$ python -q
>>> import numpy as np
>>> np.set_printoptions(precision=1, suppress=True, linewidth=160)
>>> arr = np.loadtxt("run19.csv", delimiter=",")
>>> arr
array([[ 0.,  0.,  0.,  0., 18.],
       [10.,  0.,  0.,  0., 12.],
       [23.,  0.,  0.,  0., 11.],
       [ 0.,  0.,  0.,  0., 15.],
       [ 0., 17.,  3., 15.,  0.],
       [ 0.,  4., 20., 16.,  0.],
       [ 0., 19., 21.,  1.,  4.],
       [ 0.,  0., 22.,  2.,  0.],
       [ 5.,  0., 10.,  0.,  4.],
       [21.,  1.,  0.,  0., 10.],
       [19.,  0.,  0.,  0.,  1.],
       [17.,  0.,  0.,  0.,  9.],
       [10., 34.,  0.,  0.,  0.],
       [ 0.,  9., 14.,  8.,  3.],
       [ 0.,  3., 28.,  4.,  0.],
       [ 0., 43.,  5.,  0.,  0.],
       [ 0.,  0., 20.,  6.,  0.],
       [10.,  0.,  4.,  0.,  9.],
       [ 7.,  0.,  0.,  0., 15.],
       [ 0., 18.,  2.,  0.,  0.]])
>>> vec = np.array([1, -2, -2, -1, 1])
>>> rhs = arr @ vec
>>> rhs
array([ 18.,  22.,  34.,  15., -55., -64., -77., -46., -11.,  29.,  20.,  26., -58., -51., -66., -96., -46.,  11.,  22., -40.])
>>> np.linalg.lstsq(arr, rhs)[0]
array([ 1., -2., -2., -1.,  1.])
>>> np.linalg.solve(arr.T @ arr, arr.T @ rhs)
array([ 1., -2., -2., -1.,  1.])
>>> rng = np.random.default_rng(2808)
>>> rhs = rhs + 0.3 * rng.normal(size=20)
>>> rhs
array([ 18.3,  21.8,  34.2,  14.8, -55.2, -63.6, -76.7, -45.4, -11. ,  28.4,  19.9,  26.1, -58.3, -51.4, -66.4, -96.5, -46. ,  10.5,  22.1, -40. ])
>>> coef, *_ = np.linalg.lstsq(arr, rhs)
>>> [round(float(np.linalg.norm(np.linalg.solve(arr.T @ arr + lam * np.eye(5), arr.T @ rhs))), 2) for lam in (0, 1, 10, 100)]
[3.32, 3.32, 3.31, 3.22]
>>> coef.round()
array([ 1., -2., -2., -1.,  1.])
>>> z = arr[:, 3] > np.median(arr[:, 3])
>>> u = arr[z].mean(axis=0) - arr[~z].mean(axis=0)
>>> ((arr - arr.mean(axis=0)) @ u > 0).astype(int)
array([0, 0, 0, 0, 1, 1, 1, 1, 1, 0, 0, 0, 0, 1, 1, 1, 1, 0, 0, 0])
>>> z.astype(int)
array([0, 0, 0, 0, 1, 1, 1, 1, 0, 0, 0, 0, 0, 1, 1, 0, 1, 0, 0, 0])
>>> u.round(1) + 0
array([-9.4,  0. , 16.7,  7.4, -7. ])
>>> (((arr - arr.mean(axis=0)) @ u > 0) == z).mean()
np.float64(0.9)
>>> ang = np.radians(30)
>>> R = np.eye(5)
>>> R[1, 1] = R[2, 2] = np.cos(ang)
>>> R[1, 2], R[2, 1] = -np.sin(ang), np.sin(ang)
>>> R
array([[ 1. ,  0. ,  0. ,  0. ,  0. ],
       [ 0. ,  0.9, -0.5,  0. ,  0. ],
       [ 0. ,  0.5,  0.9,  0. ,  0. ],
       [ 0. ,  0. ,  0. ,  1. ,  0. ],
       [ 0. ,  0. ,  0. ,  0. ,  1. ]])
>>> other = arr @ R.T
>>> np.allclose(arr @ arr.T, other @ other.T)
True
>>> np.allclose(np.linalg.norm(arr, axis=1), np.linalg.norm(other, axis=1))
True
>>> np.linalg.svd(arr, compute_uv=False), np.linalg.svd(other, compute_uv=False)
(array([69.6, 51.2, 49.2, 25.1, 18.9]), array([69.6, 51.2, 49.2, 25.1, 18.9]))
>>> round(float(np.linalg.det(R)), 1), round(np.trace(R), 1)
(1.0, np.float64(4.7))
>>> gram = np.cov(arr, rowvar=False)
>>> np.median(arr, axis=0)
array([0. , 0. , 2.5, 0. , 3.5])
>>> np.argsort(-arr.std(axis=0).round(6), kind="stable")
array([1, 2, 0, 4, 3])
>>> gram.shape
(5, 5)
>>> np.round(np.corrcoef(arr.T), 1) + 0
array([[ 1. , -0.3, -0.6, -0.4,  0.3],
       [-0.3,  1. ,  0. ,  0. , -0.5],
       [-0.6,  0. ,  1. ,  0.4, -0.6],
       [-0.4,  0. ,  0.4,  1. , -0.4],
       [ 0.3, -0.5, -0.6, -0.4,  1. ]])
>>> arr.sum(axis=1)
array([18., 22., 34., 15., 35., 40., 45., 24., 19., 32., 20., 26., 44., 34., 35., 48., 26., 23., 22., 20.])
>>> arr.shape
(20, 5)
>>> arr - arr[0]
array([[  0.,   0.,   0.,   0.,   0.],
       [ 10.,   0.,   0.,   0.,  -6.],
       [ 23.,   0.,   0.,   0.,  -7.],
       [  0.,   0.,   0.,   0.,  -3.],
       [  0.,  17.,   3.,  15., -18.],
       [  0.,   4.,  20.,  16., -18.],
       [  0.,  19.,  21.,   1., -14.],
       [  0.,   0.,  22.,   2., -18.],
       [  5.,   0.,  10.,   0., -14.],
       [ 21.,   1.,   0.,   0.,  -8.],
       [ 19.,   0.,   0.,   0., -17.],
       [ 17.,   0.,   0.,   0.,  -9.],
       [ 10.,  34.,   0.,   0., -18.],
       [  0.,   9.,  14.,   8., -15.],
       [  0.,   3.,  28.,   4., -18.],
       [  0.,  43.,   5.,   0., -18.],
       [  0.,   0.,  20.,   6., -18.],
       [ 10.,   0.,   4.,   0.,  -9.],
       [  7.,   0.,   0.,   0.,  -3.],
       [  0.,  18.,   2.,   0., -18.]])
>>> np.count_nonzero(arr)
np.int64(48)
>>> np.abs(arr).max()
np.float64(43.0)
>>> mat = np.array([[3.3, 0.4, -0.4],
...     [2.5, -0.6, 0.3],
...     [3.0, 0.3, -0.1],
...     [3.0, 0.4, -0.2],
...     [3.1, 0.4, 0.3],
...     [3.2, 0.5, 0.3],
...     [1.2, -0.4, 2.1],
...     [1.0, -0.7, 1.9],
...     [0.6, -0.4, 2.1],
...     [0.5, 0.5, 1.7],
...     [1.0, 0.4, 2.7],
...     [0.6, -0.2, 2.3]])
>>> mat
array([[ 3.3,  0.4, -0.4],
       [ 2.5, -0.6,  0.3],
       [ 3. ,  0.3, -0.1],
       [ 3. ,  0.4, -0.2],
       [ 3.1,  0.4,  0.3],
       [ 3.2,  0.5,  0.3],
       [ 1.2, -0.4,  2.1],
       [ 1. , -0.7,  1.9],
       [ 0.6, -0.4,  2.1],
       [ 0.5,  0.5,  1.7],
       [ 1. ,  0.4,  2.7],
       [ 0.6, -0.2,  2.3]])
>>> other = np.c_[mat[:, :2] @ np.array([[-1, 3], [-1, -2]]), np.array([0, 2, 2, 3, 0, 0, 0, 0, 1, 0, 0, 3])]
>>> other
array([[-3.7,  9.1,  0. ],
       [-1.9,  8.7,  2. ],
       [-3.3,  8.4,  2. ],
       [-3.4,  8.2,  3. ],
       [-3.5,  8.5,  0. ],
       [-3.7,  8.6,  0. ],
       [-0.8,  4.4,  0. ],
       [-0.3,  4.4,  0. ],
       [-0.2,  2.6,  1. ],
       [-1. ,  0.5,  0. ],
       [-1.4,  2.2,  0. ],
       [-0.4,  2.2,  3. ]])
>>> np.linalg.matrix_rank(other)
np.int64(3)
>>> np.linalg.matrix_rank(np.c_[mat, other])
np.int64(4)
>>> X = np.load("data.npy")
>>> X
array([[ 2, -1, -3],
       [ 2, -1, -3],
       [ 0,  0,  0],
       [ 4, -2, -6]])
>>> left, sigma, vt = np.linalg.svd(X, full_matrices=False)
>>> sigma.round(1) + 0
array([9.2, 0. , 0. ])
>>> np.round(left.T @ X @ vt.T, 1) + 0
array([[9.2, 0. , 0. ],
       [0. , 0. , 0. ],
       [0. , 0. , 0. ]])
>>> np.round(vt @ vt.T, 1) + 0
array([[1., 0., 0.],
       [0., 1., 0.],
       [0., 0., 1.]])
>>> np.abs(vt[0])
array([0.5, 0.3, 0.8])
>>> np.round(sigma / sigma[0], 1) + 0
array([1., 0., 0.])
>>> (sigma > 1e-8).sum()
np.int64(1)
>>> np.argsort(-np.linalg.norm(X, axis=0).round(6), kind="stable")[:3]
array([2, 0, 1])
>>> [round(float(x), 1) for x in np.linalg.svd(X, compute_uv=False)[:3]]
[9.2, 0.0, 0.0]
>>> J = np.loadtxt("m.csv", delimiter=",")
>>> J
array([[-3., -1.,  0., -2.],
       [ 2.,  3.,  1., -3.],
       [ 2.,  3., -1.,  3.],
       [ 1.,  2., -3., -2.]])
>>> J @ J
array([[  5.,  -4.,   5.,  13.],
       [ -1.,   4.,  11.,  -4.],
       [  1.,  10.,  -5., -22.],
       [ -7.,  -8.,  11., -13.]])
>>> (J + J.T) / 2
array([[-3. ,  0.5,  1. , -0.5],
       [ 0.5,  3. ,  2. , -0.5],
       [ 1. ,  2. , -1. ,  0. ],
       [-0.5, -0.5,  0. , -2. ]])
>>> np.allclose(J @ J.T, J.T @ J)
False
>>> left, sigma, vt = np.linalg.svd(J, full_matrices=False)
>>> np.round(vt @ vt.T, 1) + 0
array([[1., 0., 0., 0.],
       [0., 1., 0., 0.],
       [0., 0., 1., 0.],
       [0., 0., 0., 1.]])
>>> left.shape, sigma.shape, vt.shape
((4, 4), (4,), (4, 4))
>>> t3 = np.stack([J, -2 * J, J[::-1]])
>>> np.linalg.matrix_rank(t3.reshape(3, -1))
np.int64(2)
>>> np.linalg.det(t3)
array([ -150., -2400.,  -150.])
>>> np.einsum("bij,cij->bc", t3, t3)
array([[  78., -156.,    4.],
       [-156.,  312.,   -8.],
       [   4.,   -8.,   78.]])
>>> t3.sum(axis=0)
array([[ 4.,  3., -3.,  0.],
       [ 0.,  0., -2.,  6.],
       [ 0.,  0.,  2., -6.],
       [-4., -3.,  3.,  0.]])
>>> (t3 @ J.T).shape
(3, 4, 4)
>>> np.linalg.matrix_rank(t3)
array([4, 4, 4])
>>> t3.shape
(3, 4, 4)
>>> q = J.astype(float).copy()
>>> for j in range(4):
...     q[:, j] -= q[:, :j] @ (q[:, :j].T @ q[:, j])
...     q[:, j] /= np.linalg.norm(q[:, j])
... 
>>> q
array([[-0.7,  0.7,  0.1,  0.1],
       [ 0.5,  0.4,  0.6, -0.5],
       [ 0.5,  0.4, -0.1,  0.8],
       [ 0.2,  0.4, -0.8, -0.4]])
>>> vec = np.array([1, 4, -3, -6])
>>> rhs = q @ vec
>>> rhs
array([ 1.4,  3.2, -2.3,  6.7])
>>> np.linalg.solve(q, rhs)
array([ 1.,  4., -3., -6.])
>>> data = np.load("mat.npy")
>>> data
array([[6, 4, 0, 0],
       [4, 1, 0, 0],
       [0, 0, 4, 0],
       [0, 0, 0, 0]])
>>> rk = np.linalg.matrix_rank(data)
>>> rk
np.int64(3)
>>> N = np.linalg.svd(data)[2][rk:].T
>>> N.shape
(4, 1)
>>> data @ N
array([[0.],
       [0.],
       [0.],
       [0.]])
>>> np.linalg.matrix_rank(data.T @ data), np.linalg.matrix_rank(data @ data.T)
(np.int64(3), np.int64(3))
>>> [int(np.linalg.matrix_rank(np.delete(data, i, axis=0))) for i in range(4)]
[2, 2, 2, 3]
>>> [int(np.linalg.matrix_rank(data[:i])) for i in range(1, len(data) + 1)]
[1, 2, 3, 3]
>>> vals, evecs = np.linalg.eigh(data)
>>> vec = np.array([0, 0, 0, 1])
>>> (np.sign(evecs[:, -1].round(6)) == np.sign(evecs[0, -1].round(6))).astype(int)
array([1, 1, 0, 0])
>>> vec @ data @ vec / (vec @ vec), round(vals[0], 1), round(float(vals[-1]), 1)
(np.float64(0.0), np.float64(-1.2), 8.2)
>>> np.linalg.eigvalsh(data[1:, 1:])
array([0., 1., 4.])
>>> W0 = np.maximum(np.array([[3],
...     [2],
...     [0],
...     [5],
...     [5],
...     [1],
...     [0],
...     [5],
...     [5],
...     [1],
...     [1],
...     [5],
...     [0],
...     [4],
...     [2],
...     [0],
...     [0],
...     [4],
...     [1],
...     [1],
...     [1],
...     [1],
...     [3],
...     [2],
...     [3]]) @ np.array([[1, -3, -3, -1]]) + np.array([-1, 0, 0, 0]), 0)
>>> W0
array([[2, 0, 0, 0],
       [1, 0, 0, 0],
       [0, 0, 0, 0],
       [4, 0, 0, 0],
       [4, 0, 0, 0],
       [0, 0, 0, 0],
       [0, 0, 0, 0],
       [4, 0, 0, 0],
       [4, 0, 0, 0],
       [0, 0, 0, 0],
       [0, 0, 0, 0],
       [4, 0, 0, 0],
       [0, 0, 0, 0],
       [3, 0, 0, 0],
       [1, 0, 0, 0],
       [0, 0, 0, 0],
       [0, 0, 0, 0],
       [3, 0, 0, 0],
       [0, 0, 0, 0],
       [0, 0, 0, 0],
       [0, 0, 0, 0],
       [0, 0, 0, 0],
       [2, 0, 0, 0],
       [1, 0, 0, 0],
       [2, 0, 0, 0]])
>>> def softmax(z):
...     e = np.exp(z - z.max(axis=-1, keepdims=True))
...     return e / e.sum(axis=-1, keepdims=True)
... 
>>> np.round(softmax(10 * W0[23]), 1) + 0
array([1., 0., 0., 0.])
>>> softmax(W0[23] + 5)
array([0.5, 0.2, 0.2, 0.2])
>>> softmax(W0).sum(axis=1)
array([1., 1., 1., 1., 1., 1., 1., 1., 1., 1., 1., 1., 1., 1., 1., 1., 1., 1., 1., 1., 1., 1., 1., 1., 1.])
>>> S = W0 @ W0.T / np.sqrt(4)
>>> softmax(S).round(6).argmax(axis=1)
array([3, 3, 0, 3, 3, 0, 0, 3, 3, 0, 0, 3, 0, 3, 3, 0, 0, 3, 0, 0, 0, 0, 3, 3, 3])
>>> softmax(S)[23] @ W0
array([2.8, 0. , 0. , 0. ])
>>> left, sigma, vt = np.linalg.svd(W0)
>>> sigma
array([10.6,  0. ,  0. ,  0. ])
>>> other = left[:, :1] @ np.diag(sigma[:1]) @ vt[:1]
>>> np.linalg.matrix_rank(W0, rtol=0.05)
np.int64(1)
>>> other
array([[2., 0., 0., 0.],
       [1., 0., 0., 0.],
       [0., 0., 0., 0.],
       [4., 0., 0., 0.],
       [4., 0., 0., 0.],
       [0., 0., 0., 0.],
       [0., 0., 0., 0.],
       [4., 0., 0., 0.],
       [4., 0., 0., 0.],
       [0., 0., 0., 0.],
       [0., 0., 0., 0.],
       [4., 0., 0., 0.],
       [0., 0., 0., 0.],
       [3., 0., 0., 0.],
       [1., 0., 0., 0.],
       [0., 0., 0., 0.],
       [0., 0., 0., 0.],
       [3., 0., 0., 0.],
       [0., 0., 0., 0.],
       [0., 0., 0., 0.],
       [0., 0., 0., 0.],
       [0., 0., 0., 0.],
       [2., 0., 0., 0.],
       [1., 0., 0., 0.],
       [2., 0., 0., 0.]])
>>> round(float(np.linalg.norm(W0 - other, 2)), 1), sigma[1]
(0.0, np.float64(0.0))
>>> round(np.linalg.norm(W0 - other) / np.linalg.norm(W0), 1)
np.float64(0.0)
>>> E = np.array([[-24.7, -21.0, 9.6],
...     [-10.4, -9.6, 4.5],
...     [-10.1, -9.4, 4.3],
...     [-8.3, -7.9, 3.6],
...     [-5.0, -5.0, 2.0],
...     [-4.4, -4.5, 1.7],
...     [-2.2, -2.3, 0.5],
...     [-1.1, -1.1, 0.0],
...     [-0.6, -0.6, -0.1],
...     [-0.6, -0.6, -0.1],
...     [0.9, 0.8, 0.5],
...     [1.3, 1.2, 0.7],
...     [2.6, 2.1, 1.5],
...     [4.0, 3.1, 2.4],
...     [4.9, 3.7, 2.9],
...     [5.5, 4.1, 3.2],
...     [6.1, 4.4, 3.5],
...     [14.0, 9.5, 7.1],
...     [18.4, 12.2, 8.8],
...     [20.6, 13.6, 9.6]])
>>> z = rng.permutation(5)
>>> other = arr[:, z] * rng.choice([-1, 1], 5)
>>> other
array([[-18.,   0.,  -0.,  -0.,   0.],
       [-12.,   0.,  -0.,  -0.,  10.],
       [-11.,   0.,  -0.,  -0.,  23.],
       [-15.,   0.,  -0.,  -0.,   0.],
       [ -0.,  15.,  -3., -17.,   0.],
       [ -0.,  16., -20.,  -4.,   0.],
       [ -4.,   1., -21., -19.,   0.],
       [ -0.,   2., -22.,  -0.,   0.],
       [ -4.,   0., -10.,  -0.,   5.],
       [-10.,   0.,  -0.,  -1.,  21.],
       [ -1.,   0.,  -0.,  -0.,  19.],
       [ -9.,   0.,  -0.,  -0.,  17.],
       [ -0.,   0.,  -0., -34.,  10.],
       [ -3.,   8., -14.,  -9.,   0.],
       [ -0.,   4., -28.,  -3.,   0.],
       [ -0.,   0.,  -5., -43.,   0.],
       [ -0.,   6., -20.,  -0.,   0.],
       [ -9.,   0.,  -4.,  -0.,  10.],
       [-15.,   0.,  -0.,  -0.,   7.],
       [ -0.,   0.,  -2., -18.,   0.]])
>>> left, _, vt = np.linalg.svd(arr.T @ other)
>>> np.round(np.linalg.lstsq(arr, other)[0], 1) + 0
array([[ 0.,  0.,  0.,  0.,  1.],
       [ 0.,  0.,  0., -1.,  0.],
       [ 0.,  0., -1.,  0.,  0.],
       [ 0.,  1.,  0.,  0.,  0.],
       [-1.,  0.,  0.,  0.,  0.]])
>>> vec = np.array([3, 0, 1])
>>> rhs = E @ vec
>>> coef, lr = np.zeros(3), 1 / np.linalg.norm(E, 2) ** 2
>>> for i in range(10):
...     coef -= lr * E.T @ (E @ coef - rhs)
...     if i % 2 == 0: print(i, round(np.linalg.norm(E @ coef - rhs), 1))
... 
0 21.6
2 16.4
4 12.6
6 9.6
8 7.5
>>> round(float(np.linalg.cond(E)), 1)
38.6
>>> coef
array([2. , 1.3, 1. ])
